>>> import numpy as np
>>> import numpy.linalg as la
>>> np.set_printoptions(suppress=True, linewidth=140)
>>> def rd(a):
...     return np.round(a, 2) + 0
... 
>>> E = np.load("block19.npy")
>>> E
array([[-0.38, -0.65,  0.94, -0.98],
       [-0.57,  0.94, -0.17, -0.11],
       [-0.1 ,  0.19,  0.05, -0.11],
       [ 0.64, -0.45, -0.87,  0.96],
       [-0.46,  0.89, -0.2 ,  0.  ],
       [ 0.2 , -0.83,  0.61, -0.65],
       [ 0.78, -0.98, -0.12,  0.58],
       [-0.34,  0.41,  0.38, -0.58],
       [-0.64,  0.98, -0.45,  0.22],
       [ 0.24, -0.91,  0.72, -0.76]])
>>> Z = E[[4, 6]].astype(float)
>>> for _ in range(3):
...     labels = la.norm(E[:, None] - Z, axis=-1).argmin(axis=1)
...     Z = np.array([E[labels == j].mean(axis=0) for j in range(2)])
... 
>>> labels
array([0, 0, 0, 1, 0, 1, 1, 0, 0, 1])
>>> np.abs(Z[1] - Z[0]).argmax()
np.int64(1)
>>> np.bincount(labels)
array([6, 4])
>>> mat = np.load("run19.npy")
>>> mat
array([[ 3.,  3.,  0.,  1., -1., -2.],
       [ 0.,  2., -1.,  2.,  1.,  0.],
       [ 0., -1.,  0.,  0., -1., -2.],
       [ 0.,  1.,  1.,  1., -1.,  2.],
       [ 0.,  1.,  1.,  2., -2.,  2.],
       [ 0., -1.,  1., -2.,  2., -2.]])
>>> A2 = mat / np.sqrt((mat ** 2).mean(axis=1, keepdims=True))
>>> rd(mat - mat.mean(axis=1, keepdims=True))
array([[ 2.33,  2.33, -0.67,  0.33, -1.67, -2.67],
       [-0.67,  1.33, -1.67,  1.33,  0.33, -0.67],
       [ 0.67, -0.33,  0.67,  0.67, -0.33, -1.33],
       [-0.67,  0.33,  0.33,  0.33, -1.67,  1.33],
       [-0.67,  0.33,  0.33,  1.33, -2.67,  1.33],
       [ 0.33, -0.67,  1.33, -1.67,  2.33, -1.67]])
>>> la.matrix_rank(A2) == la.matrix_rank(mat)
np.True_
>>> f = np.array([-2, 3, 1, -1, 0, -5])
>>> A2 = mat + np.outer(f, np.eye(6)[0])
>>> A2
array([[ 1.,  3.,  0.,  1., -1., -2.],
       [ 3.,  2., -1.,  2.,  1.,  0.],
       [ 1., -1.,  0.,  0., -1., -2.],
       [-1.,  1.,  1.,  1., -1.,  2.],
       [ 0.,  1.,  1.,  2., -2.,  2.],
       [-5., -1.,  1., -2.,  2., -2.]])
>>> la.matrix_rank(la.inv(A2) - la.inv(mat), tol=1e-8)
np.int64(1)
>>> la.matrix_rank(A2 - mat)
np.int64(1)
>>> f, g = mat[3], mat[5]
>>> f @ f
np.float64(8.0)
>>> p = (f @ g) / (f @ f) * f
>>> g - p
array([ 0.,  0.,  2., -1.,  1.,  0.])
>>> rd(la.norm(f + g) ** 2 + la.norm(f - g) ** 2)
np.float64(44.0)
>>> (g - p) @ f
np.float64(0.0)
>>> A2 = la.inv(mat)
>>> rd(la.slogdet(mat)[0])
np.float64(1.0)
>>> (np.abs(A2) > 1e-9).astype(int)
array([[1, 1, 1, 1, 1, 1],
       [0, 1, 1, 1, 1, 1],
       [0, 0, 0, 0, 1, 1],
       [0, 0, 1, 1, 1, 1],
       [0, 0, 1, 1, 1, 1],
       [0, 1, 1, 1, 1, 0]])
>>> rd(mat @ A2)
array([[1., 0., 0., 0., 0., 0.],
       [0., 1., 0., 0., 0., 0.],
       [0., 0., 1., 0., 0., 0.],
       [0., 0., 0., 1., 0., 0.],
       [0., 0., 0., 0., 1., 0.],
       [0., 0., 0., 0., 0., 1.]])
>>> np.allclose(A2, mat.T)
False
>>> F = np.loadtxt("arr.csv", delimiter=",")
>>> F
array([[  21.02,   19.06,   19.92, -100.06],
       [  19.6 ,   21.93,   19.51, -100.59],
       [  19.91,   21.81,   19.27, -100.36],
       [  19.97,   20.45,   19.39,  -99.56],
       [  19.41,   20.95,   20.77,  -99.63],
       [  20.42,   18.89,   19.15, -100.28],
       [  20.91,   19.49,   21.84, -100.18],
       [  19.62,   18.43,   20.07, -100.26],
       [  20.35,   22.07,   19.2 , -100.97],
       [  20.21,   21.13,   20.56, -100.4 ],
       [  19.09,   20.66,   21.2 , -100.38],
       [  19.93,   18.48,   19.92,  -97.32],
       [  20.43,   20.26,   20.08, -101.49],
       [  21.73,   21.93,   20.34,  -98.78],
       [  20.06,   19.6 ,   18.25,  -99.31],
       [  19.97,   19.04,   21.54,  -99.89],
       [  19.19,   19.09,   18.96,  -99.19],
       [  20.69,   20.94,   20.92,  -99.76],
       [  21.3 ,   20.96,   19.46, -101.48],
       [  19.81,   20.48,   19.92, -100.68],
       [  20.34,   19.53,   18.66, -100.  ],
       [  19.29,   21.37,   19.68, -102.13],
       [  20.22,   20.7 ,   20.89, -100.26],
       [  19.45,   18.77,   18.49,  -98.36],
       [  20.84,   19.13,   18.87,  -99.06],
       [  19.1 ,   21.94,   19.38,  -99.46],
       [  19.75,   19.11,   18.61,  -99.53]])
>>> # column 3 is much longer than the rest
>>> U, sig, Vt = la.svd(F, full_matrices=False)
>>> np.abs(U[:, 0]).round(6).argmax()
np.int64(21)
>>> (sig > 1e-8).sum()
np.int64(4)
>>> rd(sig / sig[0])
array([1.  , 0.01, 0.01, 0.01])
>>> rd(U.T @ F @ Vt.T)
array([[549.96,   0.  ,   0.  ,   0.  ],
       [  0.  ,   5.63,   0.  ,   0.  ],
       [  0.  ,   0.  ,   4.72,   0.  ],
       [  0.  ,   0.  ,   0.  ,   3.44]])
>>> U.shape, sig.shape, Vt.shape
((27, 4), (4,), (4, 4))
>>> rd(Vt @ Vt.T)
array([[1., 0., 0., 0.],
       [0., 1., 0., 0.],
       [0., 0., 1., 0.],
       [0., 0., 0., 1.]])
>>> Ac = F - F.mean(axis=0)
>>> U, sig, Vt = la.svd(Ac, full_matrices=False)
>>> np.abs(U[:, 0]).argmax()
np.int64(11)
>>> np.searchsorted(np.cumsum(sig ** 2) / (sig ** 2).sum(), 0.9) + 1
np.int64(4)
>>> np.abs(Vt[0]).argmax()
np.int64(1)
>>> rd(Ac.mean(axis=0))
array([0., 0., 0., 0.])
>>> U, sig, Vt = la.svd(F)
>>> rd(sig)
array([549.96,   5.63,   4.72,   3.44])
>>> A2 = U[:, :1] @ np.diag(sig[:1]) @ Vt[:1]
>>> la.matrix_rank(A2)
np.int64(1)
>>> rd(np.abs(F - A2).max())
np.float64(1.92)
>>> rd(la.norm(F - A2) / la.norm(F))
np.float64(0.01)
>>> la.matrix_rank(F, rtol=0.05)
np.int64(1)
>>> data = np.array([[4.31, -3.67, 5.45, 1.37, -0.3],
...     [31.28, -5.27, -15.56, -16.57, 3.97],
...     [8.76, -3.26, 2.41, 1.43, 6.43],
...     [-4.65, -1.37, 11.88, 5.03, -4.12],
...     [-7.61, -0.18, -4.83, -15.56, -5.33],
...     [15.28, 1.86, 13.98, -14.22, 1.15],
...     [-20.8, 1.6, 10.88, 8.53, -9.6],
...     [-3.48, -5.31, -5.95, -6.12, -3.49],
...     [20.22, 3.66, 5.97, 20.72, -4.08],
...     [16.76, 7.5, -15.04, 2.89, -0.52],
...     [-1.13, 2.43, 5.33, -1.05, 8.71]])
>>> data
array([[  4.31,  -3.67,   5.45,   1.37,  -0.3 ],
       [ 31.28,  -5.27, -15.56, -16.57,   3.97],
       [  8.76,  -3.26,   2.41,   1.43,   6.43],
       [ -4.65,  -1.37,  11.88,   5.03,  -4.12],
       [ -7.61,  -0.18,  -4.83, -15.56,  -5.33],
       [ 15.28,   1.86,  13.98, -14.22,   1.15],
       [-20.8 ,   1.6 ,  10.88,   8.53,  -9.6 ],
       [ -3.48,  -5.31,  -5.95,  -6.12,  -3.49],
       [ 20.22,   3.66,   5.97,  20.72,  -4.08],
       [ 16.76,   7.5 , -15.04,   2.89,  -0.52],
       [ -1.13,   2.43,   5.33,  -1.05,   8.71]])
>>> rng = np.random.default_rng(850)
>>> labels = rng.permutation(5)
>>> A2 = data[:, labels] * rng.choice([-1, 1], 5)
>>> A2
array([[ -0.3 ,   3.67,   4.31,   1.37,  -5.45],
       [  3.97,   5.27,  31.28, -16.57,  15.56],
       [  6.43,   3.26,   8.76,   1.43,  -2.41],
       [ -4.12,   1.37,  -4.65,   5.03, -11.88],
       [ -5.33,   0.18,  -7.61, -15.56,   4.83],
       [  1.15,  -1.86,  15.28, -14.22, -13.98],
       [ -9.6 ,  -1.6 , -20.8 ,   8.53, -10.88],
       [ -3.49,   5.31,  -3.48,  -6.12,   5.95],
       [ -4.08,  -3.66,  20.22,  20.72,  -5.97],
       [ -0.52,  -7.5 ,  16.76,   2.89,  15.04],
       [  8.71,  -2.43,  -1.13,  -1.05,  -5.33]])
>>> U, _, Vt = la.svd(data.T @ A2)
>>> labels
array([4, 1, 0, 3, 2])
>>> d = la.norm(data[:, None] - data[None], axis=-1)
>>> rd(d[8])
array([26.38, 46.05, 25.97, 30.41, 47.16, 36.61, 43.47, 38.79,  0.  , 28.26, 33.09])
>>> d[8].round(6).argsort(kind="stable")[:4]
array([8, 2, 0, 9])
>>> Ac = (data - data.mean(axis=0)) / data.std(axis=0)
>>> np.argwhere(np.abs(Ac) > 2)
array([[8, 3]])
>>> beta = la.lstsq(np.delete(Ac, 3, axis=1), Ac[:, 3])[0]
>>> rd(beta)
array([ 0.12,  0.34,  0.34, -0.24])
>>> np.abs(beta).argmax()
np.int64(2)
>>> m1 = np.load("w.npy")
>>> m1
array([[-0.2, -9. ,  0.8,  1.6],
       [-1. , -1. , -1.6,  0.4],
       [ 0.9, -2. , -0.2, -0.7],
       [ 0.5,  6. ,  1.4,  0.4],
       [-0.3, 15. , -1.2, -1.4],
       [ 0.4, -1. , -0.7,  0.3],
       [ 1.4, -6. , -0.2,  2.1],
       [-1.2,  0. , -0.4,  0.9]])
>>> P = m1 @ la.solve(m1.T @ m1, m1.T)
>>> la.matrix_rank(np.eye(8) - P)
np.int64(4)
>>> rd(la.eigvalsh(P))
array([0., 0., 0., 0., 1., 1., 1., 1.])
>>> vec = np.array([2, 0, 4, 5])
>>> rhs = m1 @ vec
>>> rd(la.lstsq(m1, rhs)[0])
array([2., 0., 4., 5.])
>>> rd(la.solve(m1.T @ m1, m1.T @ rhs))
array([2., 0., 4., 5.])
>>> rhs = rhs + 0.3 * rng.normal(size=8)
>>> rd(rhs)
array([ 10.27,  -5.71,  -2.85,   8.4 , -12.21,  -0.19,  12.6 ,   0.98])
>>> beta, *_ = la.lstsq(m1, rhs)
>>> rd(la.norm(rhs - m1 @ beta))
np.float64(0.54)
>>> [round(float(la.norm(la.solve(m1.T @ m1 + lam * np.eye(4), m1.T @ rhs))), 2) for lam in (0, 1, 10, 100)]
[6.63, 5.77, 2.79, 0.74]
>>> rd(beta)
array([1.88, 0.02, 3.7 , 5.17])
>>> theta = np.radians(60)
>>> R = np.eye(4)
>>> R[2, 2] = R[0, 0] = np.cos(theta)
>>> R[2, 0], R[0, 2] = -np.sin(theta), np.sin(theta)
>>> rd(R)
array([[ 0.5 ,  0.  ,  0.87,  0.  ],
       [ 0.  ,  1.  ,  0.  ,  0.  ],
       [-0.87,  0.  ,  0.5 ,  0.  ],
       [ 0.  ,  0.  ,  0.  ,  1.  ]])
>>> A2 = m1 @ R.T
>>> rd(np.abs(A2 - m1).max(axis=0))
array([0.96, 0.  , 1.67, 0.  ])
>>> np.allclose(la.norm(m1, axis=1), la.norm(A2, axis=1))
True
>>> rd(la.det(R)), np.trace(R)
(np.float64(1.0), np.float64(3.0))
>>> A2 = la.inv(R)
>>> rd(la.det(R) * la.det(A2))
np.float64(1.0)
>>> np.allclose(A2, R.T)
True
>>> rd(la.inv(A2))
array([[ 0.5 ,  0.  ,  0.87,  0.  ],
       [ 0.  ,  1.  ,  0.  ,  0.  ],
       [-0.87,  0.  ,  0.5 ,  0.  ],
       [ 0.  ,  0.  ,  0.  ,  1.  ]])
>>> rd(la.cond(R))
np.float64(1.0)
>>> rd(la.slogdet(R)[0])
np.float64(1.0)
>>> rd(la.det(R) * A2)
array([[ 0.5 ,  0.  , -0.87,  0.  ],
       [ 0.  ,  1.  ,  0.  ,  0.  ],
       [ 0.87,  0.  ,  0.5 ,  0.  ],
       [ 0.  ,  0.  ,  0.  ,  1.  ]])
>>> rd(R @ A2)
array([[1., 0., 0., 0.],
       [0., 1., 0., 0.],
       [0., 0., 1., 0.],
       [0., 0., 0., 1.]])
>>> rd(A2)
array([[ 0.5 ,  0.  , -0.87,  0.  ],
       [ 0.  ,  1.  ,  0.  ,  0.  ],
       [ 0.87,  0.  ,  0.5 ,  0.  ],
       [ 0.  ,  0.  ,  0.  ,  1.  ]])
>>> K = np.loadtxt("dump.csv", delimiter=",")
>>> rd(K)
array([[ 1.26, -0.34,  2.01, -1.58, -0.16,  0.01, -0.88],
       [-0.31,  1.56,  1.  ,  1.54, -1.15,  0.08, -1.33],
       [-0.94, -1.81, -0.27,  0.04, -0.92,  1.6 , -1.16],
       [ 0.21, -1.37,  1.34,  1.84,  1.31, -0.25,  0.34],
       [ 0.42,  1.  , -0.31, -0.05,  1.91,  1.88, -0.75],
       [ 2.31, -0.5 , -1.33,  0.78, -0.45, -0.33, -0.86],
       [-0.94, -0.24, -0.49, -0.37,  1.12, -1.65, -1.92]])
>>> la.matrix_rank(K)
np.int64(7)
>>> np.unravel_index(np.abs(K).argmax(), K.shape)
(np.int64(5), np.int64(0))
>>> labels = rng.permutation(7)
>>> labels
array([5, 1, 0, 2, 6, 3, 4])
>>> A2 = K[labels][:, labels]
>>> rd(np.trace(A2))
np.float64(4.04)
>>> rd(la.det(A2)), rd(la.det(K[labels]))
(np.float64(-2187.0), np.float64(-2187.0))
>>> rd((K + K.T) / 2)
array([[ 1.26, -0.33,  0.53, -0.68,  0.13,  1.16, -0.91],
       [-0.33,  1.56, -0.4 ,  0.09, -0.07, -0.21, -0.78],
       [ 0.53, -0.4 , -0.27,  0.69, -0.61,  0.13, -0.83],
       [-0.68,  0.09,  0.69,  1.84,  0.63,  0.26, -0.02],
       [ 0.13, -0.07, -0.61,  0.63,  1.91,  0.71,  0.19],
       [ 1.16, -0.21,  0.13,  0.26,  0.71, -0.33, -1.26],
       [-0.91, -0.78, -0.83, -0.02,  0.19, -1.26, -1.92]])
>>> rd(np.trace(K))
np.float64(4.04)
>>> np.allclose(K @ K.T, K.T @ K)
True
>>> rd(la.det(K))
np.float64(-2187.0)
>>> np.allclose(K, K.T)
False
>>> rd(np.abs(la.eigvals(K)).max())
np.float64(3.0)
>>> gram = K.T @ K
>>> rd(la.svd(K, compute_uv=False) ** 2)
array([9., 9., 9., 9., 9., 9., 9.])
>>> rd(la.eigvalsh(gram)[::-1])
array([9., 9., 9., 9., 9., 9., 9.])
>>> np.trace(gram), rd((K ** 2).sum())
(np.float64(63.0), np.float64(63.0))
>>> rd(gram)
array([[9., 0., 0., 0., 0., 0., 0.],
       [0., 9., 0., 0., 0., 0., 0.],
       [0., 0., 9., 0., 0., 0., 0.],
       [0., 0., 0., 9., 0., 0., 0.],
       [0., 0., 0., 0., 9., 0., 0.],
       [0., 0., 0., 0., 0., 9., 0.],
       [0., 0., 0., 0., 0., 0., 9.]])
>>> la.matrix_rank(gram)
np.int64(7)
